$ ipython --no-banner

In [1]: import numpy as np

In [2]: import numpy.linalg as la

In [3]: np.set_printoptions(suppress=True, linewidth=120)

In [4]: def rd(a):
   ...:     return np.round(a, 3) + 0
   ...: 

In [5]: E = np.load("out10.npy")

In [6]: print(E)
[[ -5.921   2.61   12.053  11.059 -38.768  -1.384  17.704]
 [-11.474 -21.471  20.401   4.751  30.966   0.434 -11.166]
 [ 10.054  -9.034  -3.114  27.008  19.164 -28.047   2.973]
 [ -5.416  -1.942  17.051  10.053  -9.756 -10.745  -3.89 ]
 [ 11.029  -8.488   8.49   -8.552   9.56    4.728  -7.323]
 [ -5.988  -7.903   2.208  -6.871  -3.341  -9.301 -21.514]
 [-12.757  -1.277   2.902  -0.921  24.227  10.379 -20.932]
 [  2.961 -15.36   11.458 -12.48   -0.581 -10.006   2.399]
 [ 15.092  16.322  24.979 -13.077  19.198   2.934  -8.083]
 [  6.82   14.02  -19.284   9.719  -9.303   6.627 -19.326]
 [-19.442  -3.627   2.527  -0.49    3.074 -64.958  -3.198]
 [-12.083   1.317 -16.764   8.26   -6.86   21.961  -9.765]
 [ -2.55   10.071 -13.308   7.909   4.643   3.361   7.564]
 [ -6.66   -0.176   9.645  13.514  14.472  16.268  12.616]
 [-27.282  -1.203  18.005   0.891   3.703  -7.349 -14.361]
 [ 13.588 -20.81   19.123  16.531   7.745 -32.446  15.258]
 [ -3.658  24.103  15.674   3.018   6.059  15.723  -1.329]
 [-12.043  -5.74   -1.018   4.455   7.595  10.42    9.434]
 [  8.137   4.031   1.537  -1.19    6.98   -5.729  -4.07 ]
 [ 10.681   8.404 -12.407  -2.338 -19.882  18.468  14.231]
 [  8.892   6.736  -7.267 -13.731  -5.295  35.736   3.73 ]
 [-12.628 -12.576  11.646  -6.511   1.764  -9.134 -18.395]
 [ -7.055  13.081   6.216 -14.86    7.523  14.727 -12.273]
 [ -7.015  -0.006  -4.681  10.903 -22.59   14.683   7.495]
 [  1.749  -2.138   3.72    2.468  13.46  -16.334   7.431]
 [  2.383  10.225 -23.869 -15.216  -0.157  -2.349  -3.831]
 [ -0.875  -3.695   9.806  -0.603  29.208   1.97   -9.301]
 [-10.066 -15.225   8.088  31.146 -31.06  -10.395  10.134]
 [-10.606 -14.984  -7.465  15.048 -33.75  -12.01   -4.084]]

In [7]: cen = E - E.mean(axis=0)

In [8]: vecs = la.svd(cen)[2][:2]

In [9]: A2 = cen - cen @ vecs.T @ vecs

In [10]: print(rd(la.norm(A2) / la.norm(cen)))
0.623

In [11]: print(la.norm(A2, axis=1).round(6).argmax())
10

In [12]: print(rd(np.diag(vecs.T @ vecs)))
[0.013 0.124 0.123 0.148 0.742 0.755 0.096]

In [13]: print(rd(A2.std(axis=0)))
[10.016  8.337 10.228  8.883  5.259  5.67   9.508]

In [14]: print(rd(np.cov(cen @ vecs.T, rowvar=False)))
[[446.023   0.   ]
 [  0.    377.636]]

In [15]: rng = np.random.default_rng(33948)

In [16]: idx = rng.permutation(7)

In [17]: A2 = E[:, idx] * rng.choice([-1, 1], 7)

In [18]: print(A2)
[[ 17.704   1.384  -5.921   2.61   12.053 -11.059 -38.768]
 [-11.166  -0.434 -11.474 -21.471  20.401  -4.751  30.966]
 [  2.973  28.047  10.054  -9.034  -3.114 -27.008  19.164]
 [ -3.89   10.745  -5.416  -1.942  17.051 -10.053  -9.756]
 [ -7.323  -4.728  11.029  -8.488   8.49    8.552   9.56 ]
 [-21.514   9.301  -5.988  -7.903   2.208   6.871  -3.341]
 [-20.932 -10.379 -12.757  -1.277   2.902   0.921  24.227]
 [  2.399  10.006   2.961 -15.36   11.458  12.48   -0.581]
 [ -8.083  -2.934  15.092  16.322  24.979  13.077  19.198]
 [-19.326  -6.627   6.82   14.02  -19.284  -9.719  -9.303]
 [ -3.198  64.958 -19.442  -3.627   2.527   0.49    3.074]
 [ -9.765 -21.961 -12.083   1.317 -16.764  -8.26   -6.86 ]
 [  7.564  -3.361  -2.55   10.071 -13.308  -7.909   4.643]
 [ 12.616 -16.268  -6.66   -0.176   9.645 -13.514  14.472]
 [-14.361   7.349 -27.282  -1.203  18.005  -0.891   3.703]
 [ 15.258  32.446  13.588 -20.81   19.123 -16.531   7.745]
 [ -1.329 -15.723  -3.658  24.103  15.674  -3.018   6.059]
 [  9.434 -10.42  -12.043  -5.74   -1.018  -4.455   7.595]
 [ -4.07    5.729   8.137   4.031   1.537   1.19    6.98 ]
 [ 14.231 -18.468  10.681   8.404 -12.407   2.338 -19.882]
 [  3.73  -35.736   8.892   6.736  -7.267  13.731  -5.295]
 [-18.395   9.134 -12.628 -12.576  11.646   6.511   1.764]
 [-12.273 -14.727  -7.055  13.081   6.216  14.86    7.523]
 [  7.495 -14.683  -7.015  -0.006  -4.681 -10.903 -22.59 ]
 [  7.431  16.334   1.749  -2.138   3.72   -2.468  13.46 ]
 [ -3.831   2.349   2.383  10.225 -23.869  15.216  -0.157]
 [ -9.301  -1.97   -0.875  -3.695   9.806   0.603  29.208]
 [ 10.134  10.395 -10.066 -15.225   8.088 -31.146 -31.06 ]
 [ -4.084  12.01  -10.606 -14.984  -7.465 -15.048 -33.75 ]]

In [19]: Uu, _, VT = la.svd(E.T @ A2)

In [20]: print(rd(la.lstsq(E, A2)[0]))
[[ 0.  0.  1.  0.  0.  0.  0.]
 [ 0.  0.  0.  1.  0.  0.  0.]
 [ 0.  0.  0.  0.  1.  0.  0.]
 [ 0.  0.  0.  0.  0. -1.  0.]
 [ 0.  0.  0.  0.  0.  0.  1.]
 [ 0. -1.  0.  0.  0.  0.  0.]
 [ 1.  0.  0.  0.  0.  0.  0.]]

In [21]: print(idx)
[6 5 0 1 2 3 4]

In [22]: x0 = np.array([9, 2, 8, 9, 9, 9, 0])

In [23]: target = E @ x0

In [24]: print(rd(la.solve(E.T @ E, E.T @ target)))
[9. 2. 8. 9. 9. 9. 0.]

In [25]: print(rd(la.pinv(E) @ E))
[[1. 0. 0. 0. 0. 0. 0.]
 [0. 1. 0. 0. 0. 0. 0.]
 [0. 0. 1. 0. 0. 0. 0.]
 [0. 0. 0. 1. 0. 0. 0.]
 [0. 0. 0. 0. 1. 0. 0.]
 [0. 0. 0. 0. 0. 1. 0.]
 [0. 0. 0. 0. 0. 0. 1.]]

In [26]: target = target + 0.02 * rng.normal(size=29)

In [27]: print(rd(target))
[-213.466  342.379  210.582  -10.236  201.819 -227.668  208.993 -120.042  449.808   -1.476 -723.391  -29.945   33.899
  415.148 -128.711  160.103  363.894   74.242   94.131  -20.099  185.759 -170.58    78.902  -73.651   37.604 -308.564
  338.349 -149.14  -461.586]

In [28]: b, *_ = la.lstsq(E, target)

In [29]: print(rd(E.T @ (target - E @ b)))
[0. 0. 0. 0. 0. 0. 0.]

In [30]: print(rd(b))
[9. 2. 8. 9. 9. 9. 0.]

In [31]: J = np.loadtxt("dump.csv", delimiter=",")

In [32]: print(J)
[[ 2.949  0.499  0.164  0.136]
 [ 0.499  3.56  -0.496 -0.413]
 [ 0.164 -0.496  0.24   2.7  ]
 [ 0.136 -0.413  2.7   -0.75 ]]

In [33]: u, r1 = J[1], J[2]

In [34]: print(rd(u @ r1))
-2.918

In [35]: p = (u @ r1) / (u @ u) * u

In [36]: print(rd(la.norm(u + r1) ** 2 + la.norm(u - r1) ** 2))
41.919

In [37]: ev, vecs = la.eigh(J)

In [38]: x0 = np.array([-2, -2, 0, 2])

In [39]: print(rd(x0 @ J @ x0))
29.244

In [40]: print(rd(x0 @ J @ x0 / (x0 @ x0)), rd(ev[0]), rd(ev[-1]))
2.437 -3.0 3.999

In [41]: print(rd(la.eigvalsh(J[1:, 1:])))
[-3.     2.187  3.863]

In [42]: print((np.sign(vecs[:, -1].round(6)) == np.sign(vecs[0, -1].round(6))).astype(int))
[1 1 0 0]

In [43]: print(rd(vecs * np.abs(ev) @ vecs.T))
[[ 2.949  0.499  0.164  0.136]
 [ 0.499  3.56  -0.496 -0.413]
 [ 0.164 -0.496  2.699 -0.251]
 [ 0.136 -0.413 -0.251  2.791]]

In [44]: print(rd(vecs * np.maximum(ev, 0) @ vecs.T))
[[ 2.949  0.499  0.164  0.136]
 [ 0.499  3.56  -0.496 -0.413]
 [ 0.164 -0.496  1.47   1.225]
 [ 0.136 -0.413  1.225  1.02 ]]

In [45]: print(np.abs(J).sum(axis=1).max(), rd(np.abs(ev).max()))
4.968 3.999

In [46]: x0 = np.array([1, 0, 2, 2])

In [47]: target = J @ x0

In [48]: print(rd(target))
[ 3.549 -1.319  6.044  4.036]

In [49]: print(rd(la.solve(J, 5 * target)))
[ 5.  0. 10. 10.]

In [50]: print(rd(la.solve(J, J[:, 2])))
[0. 0. 1. 0.]

In [51]: print(rd(la.solve(J.T, J[2])))
[0. 0. 1. 0.]
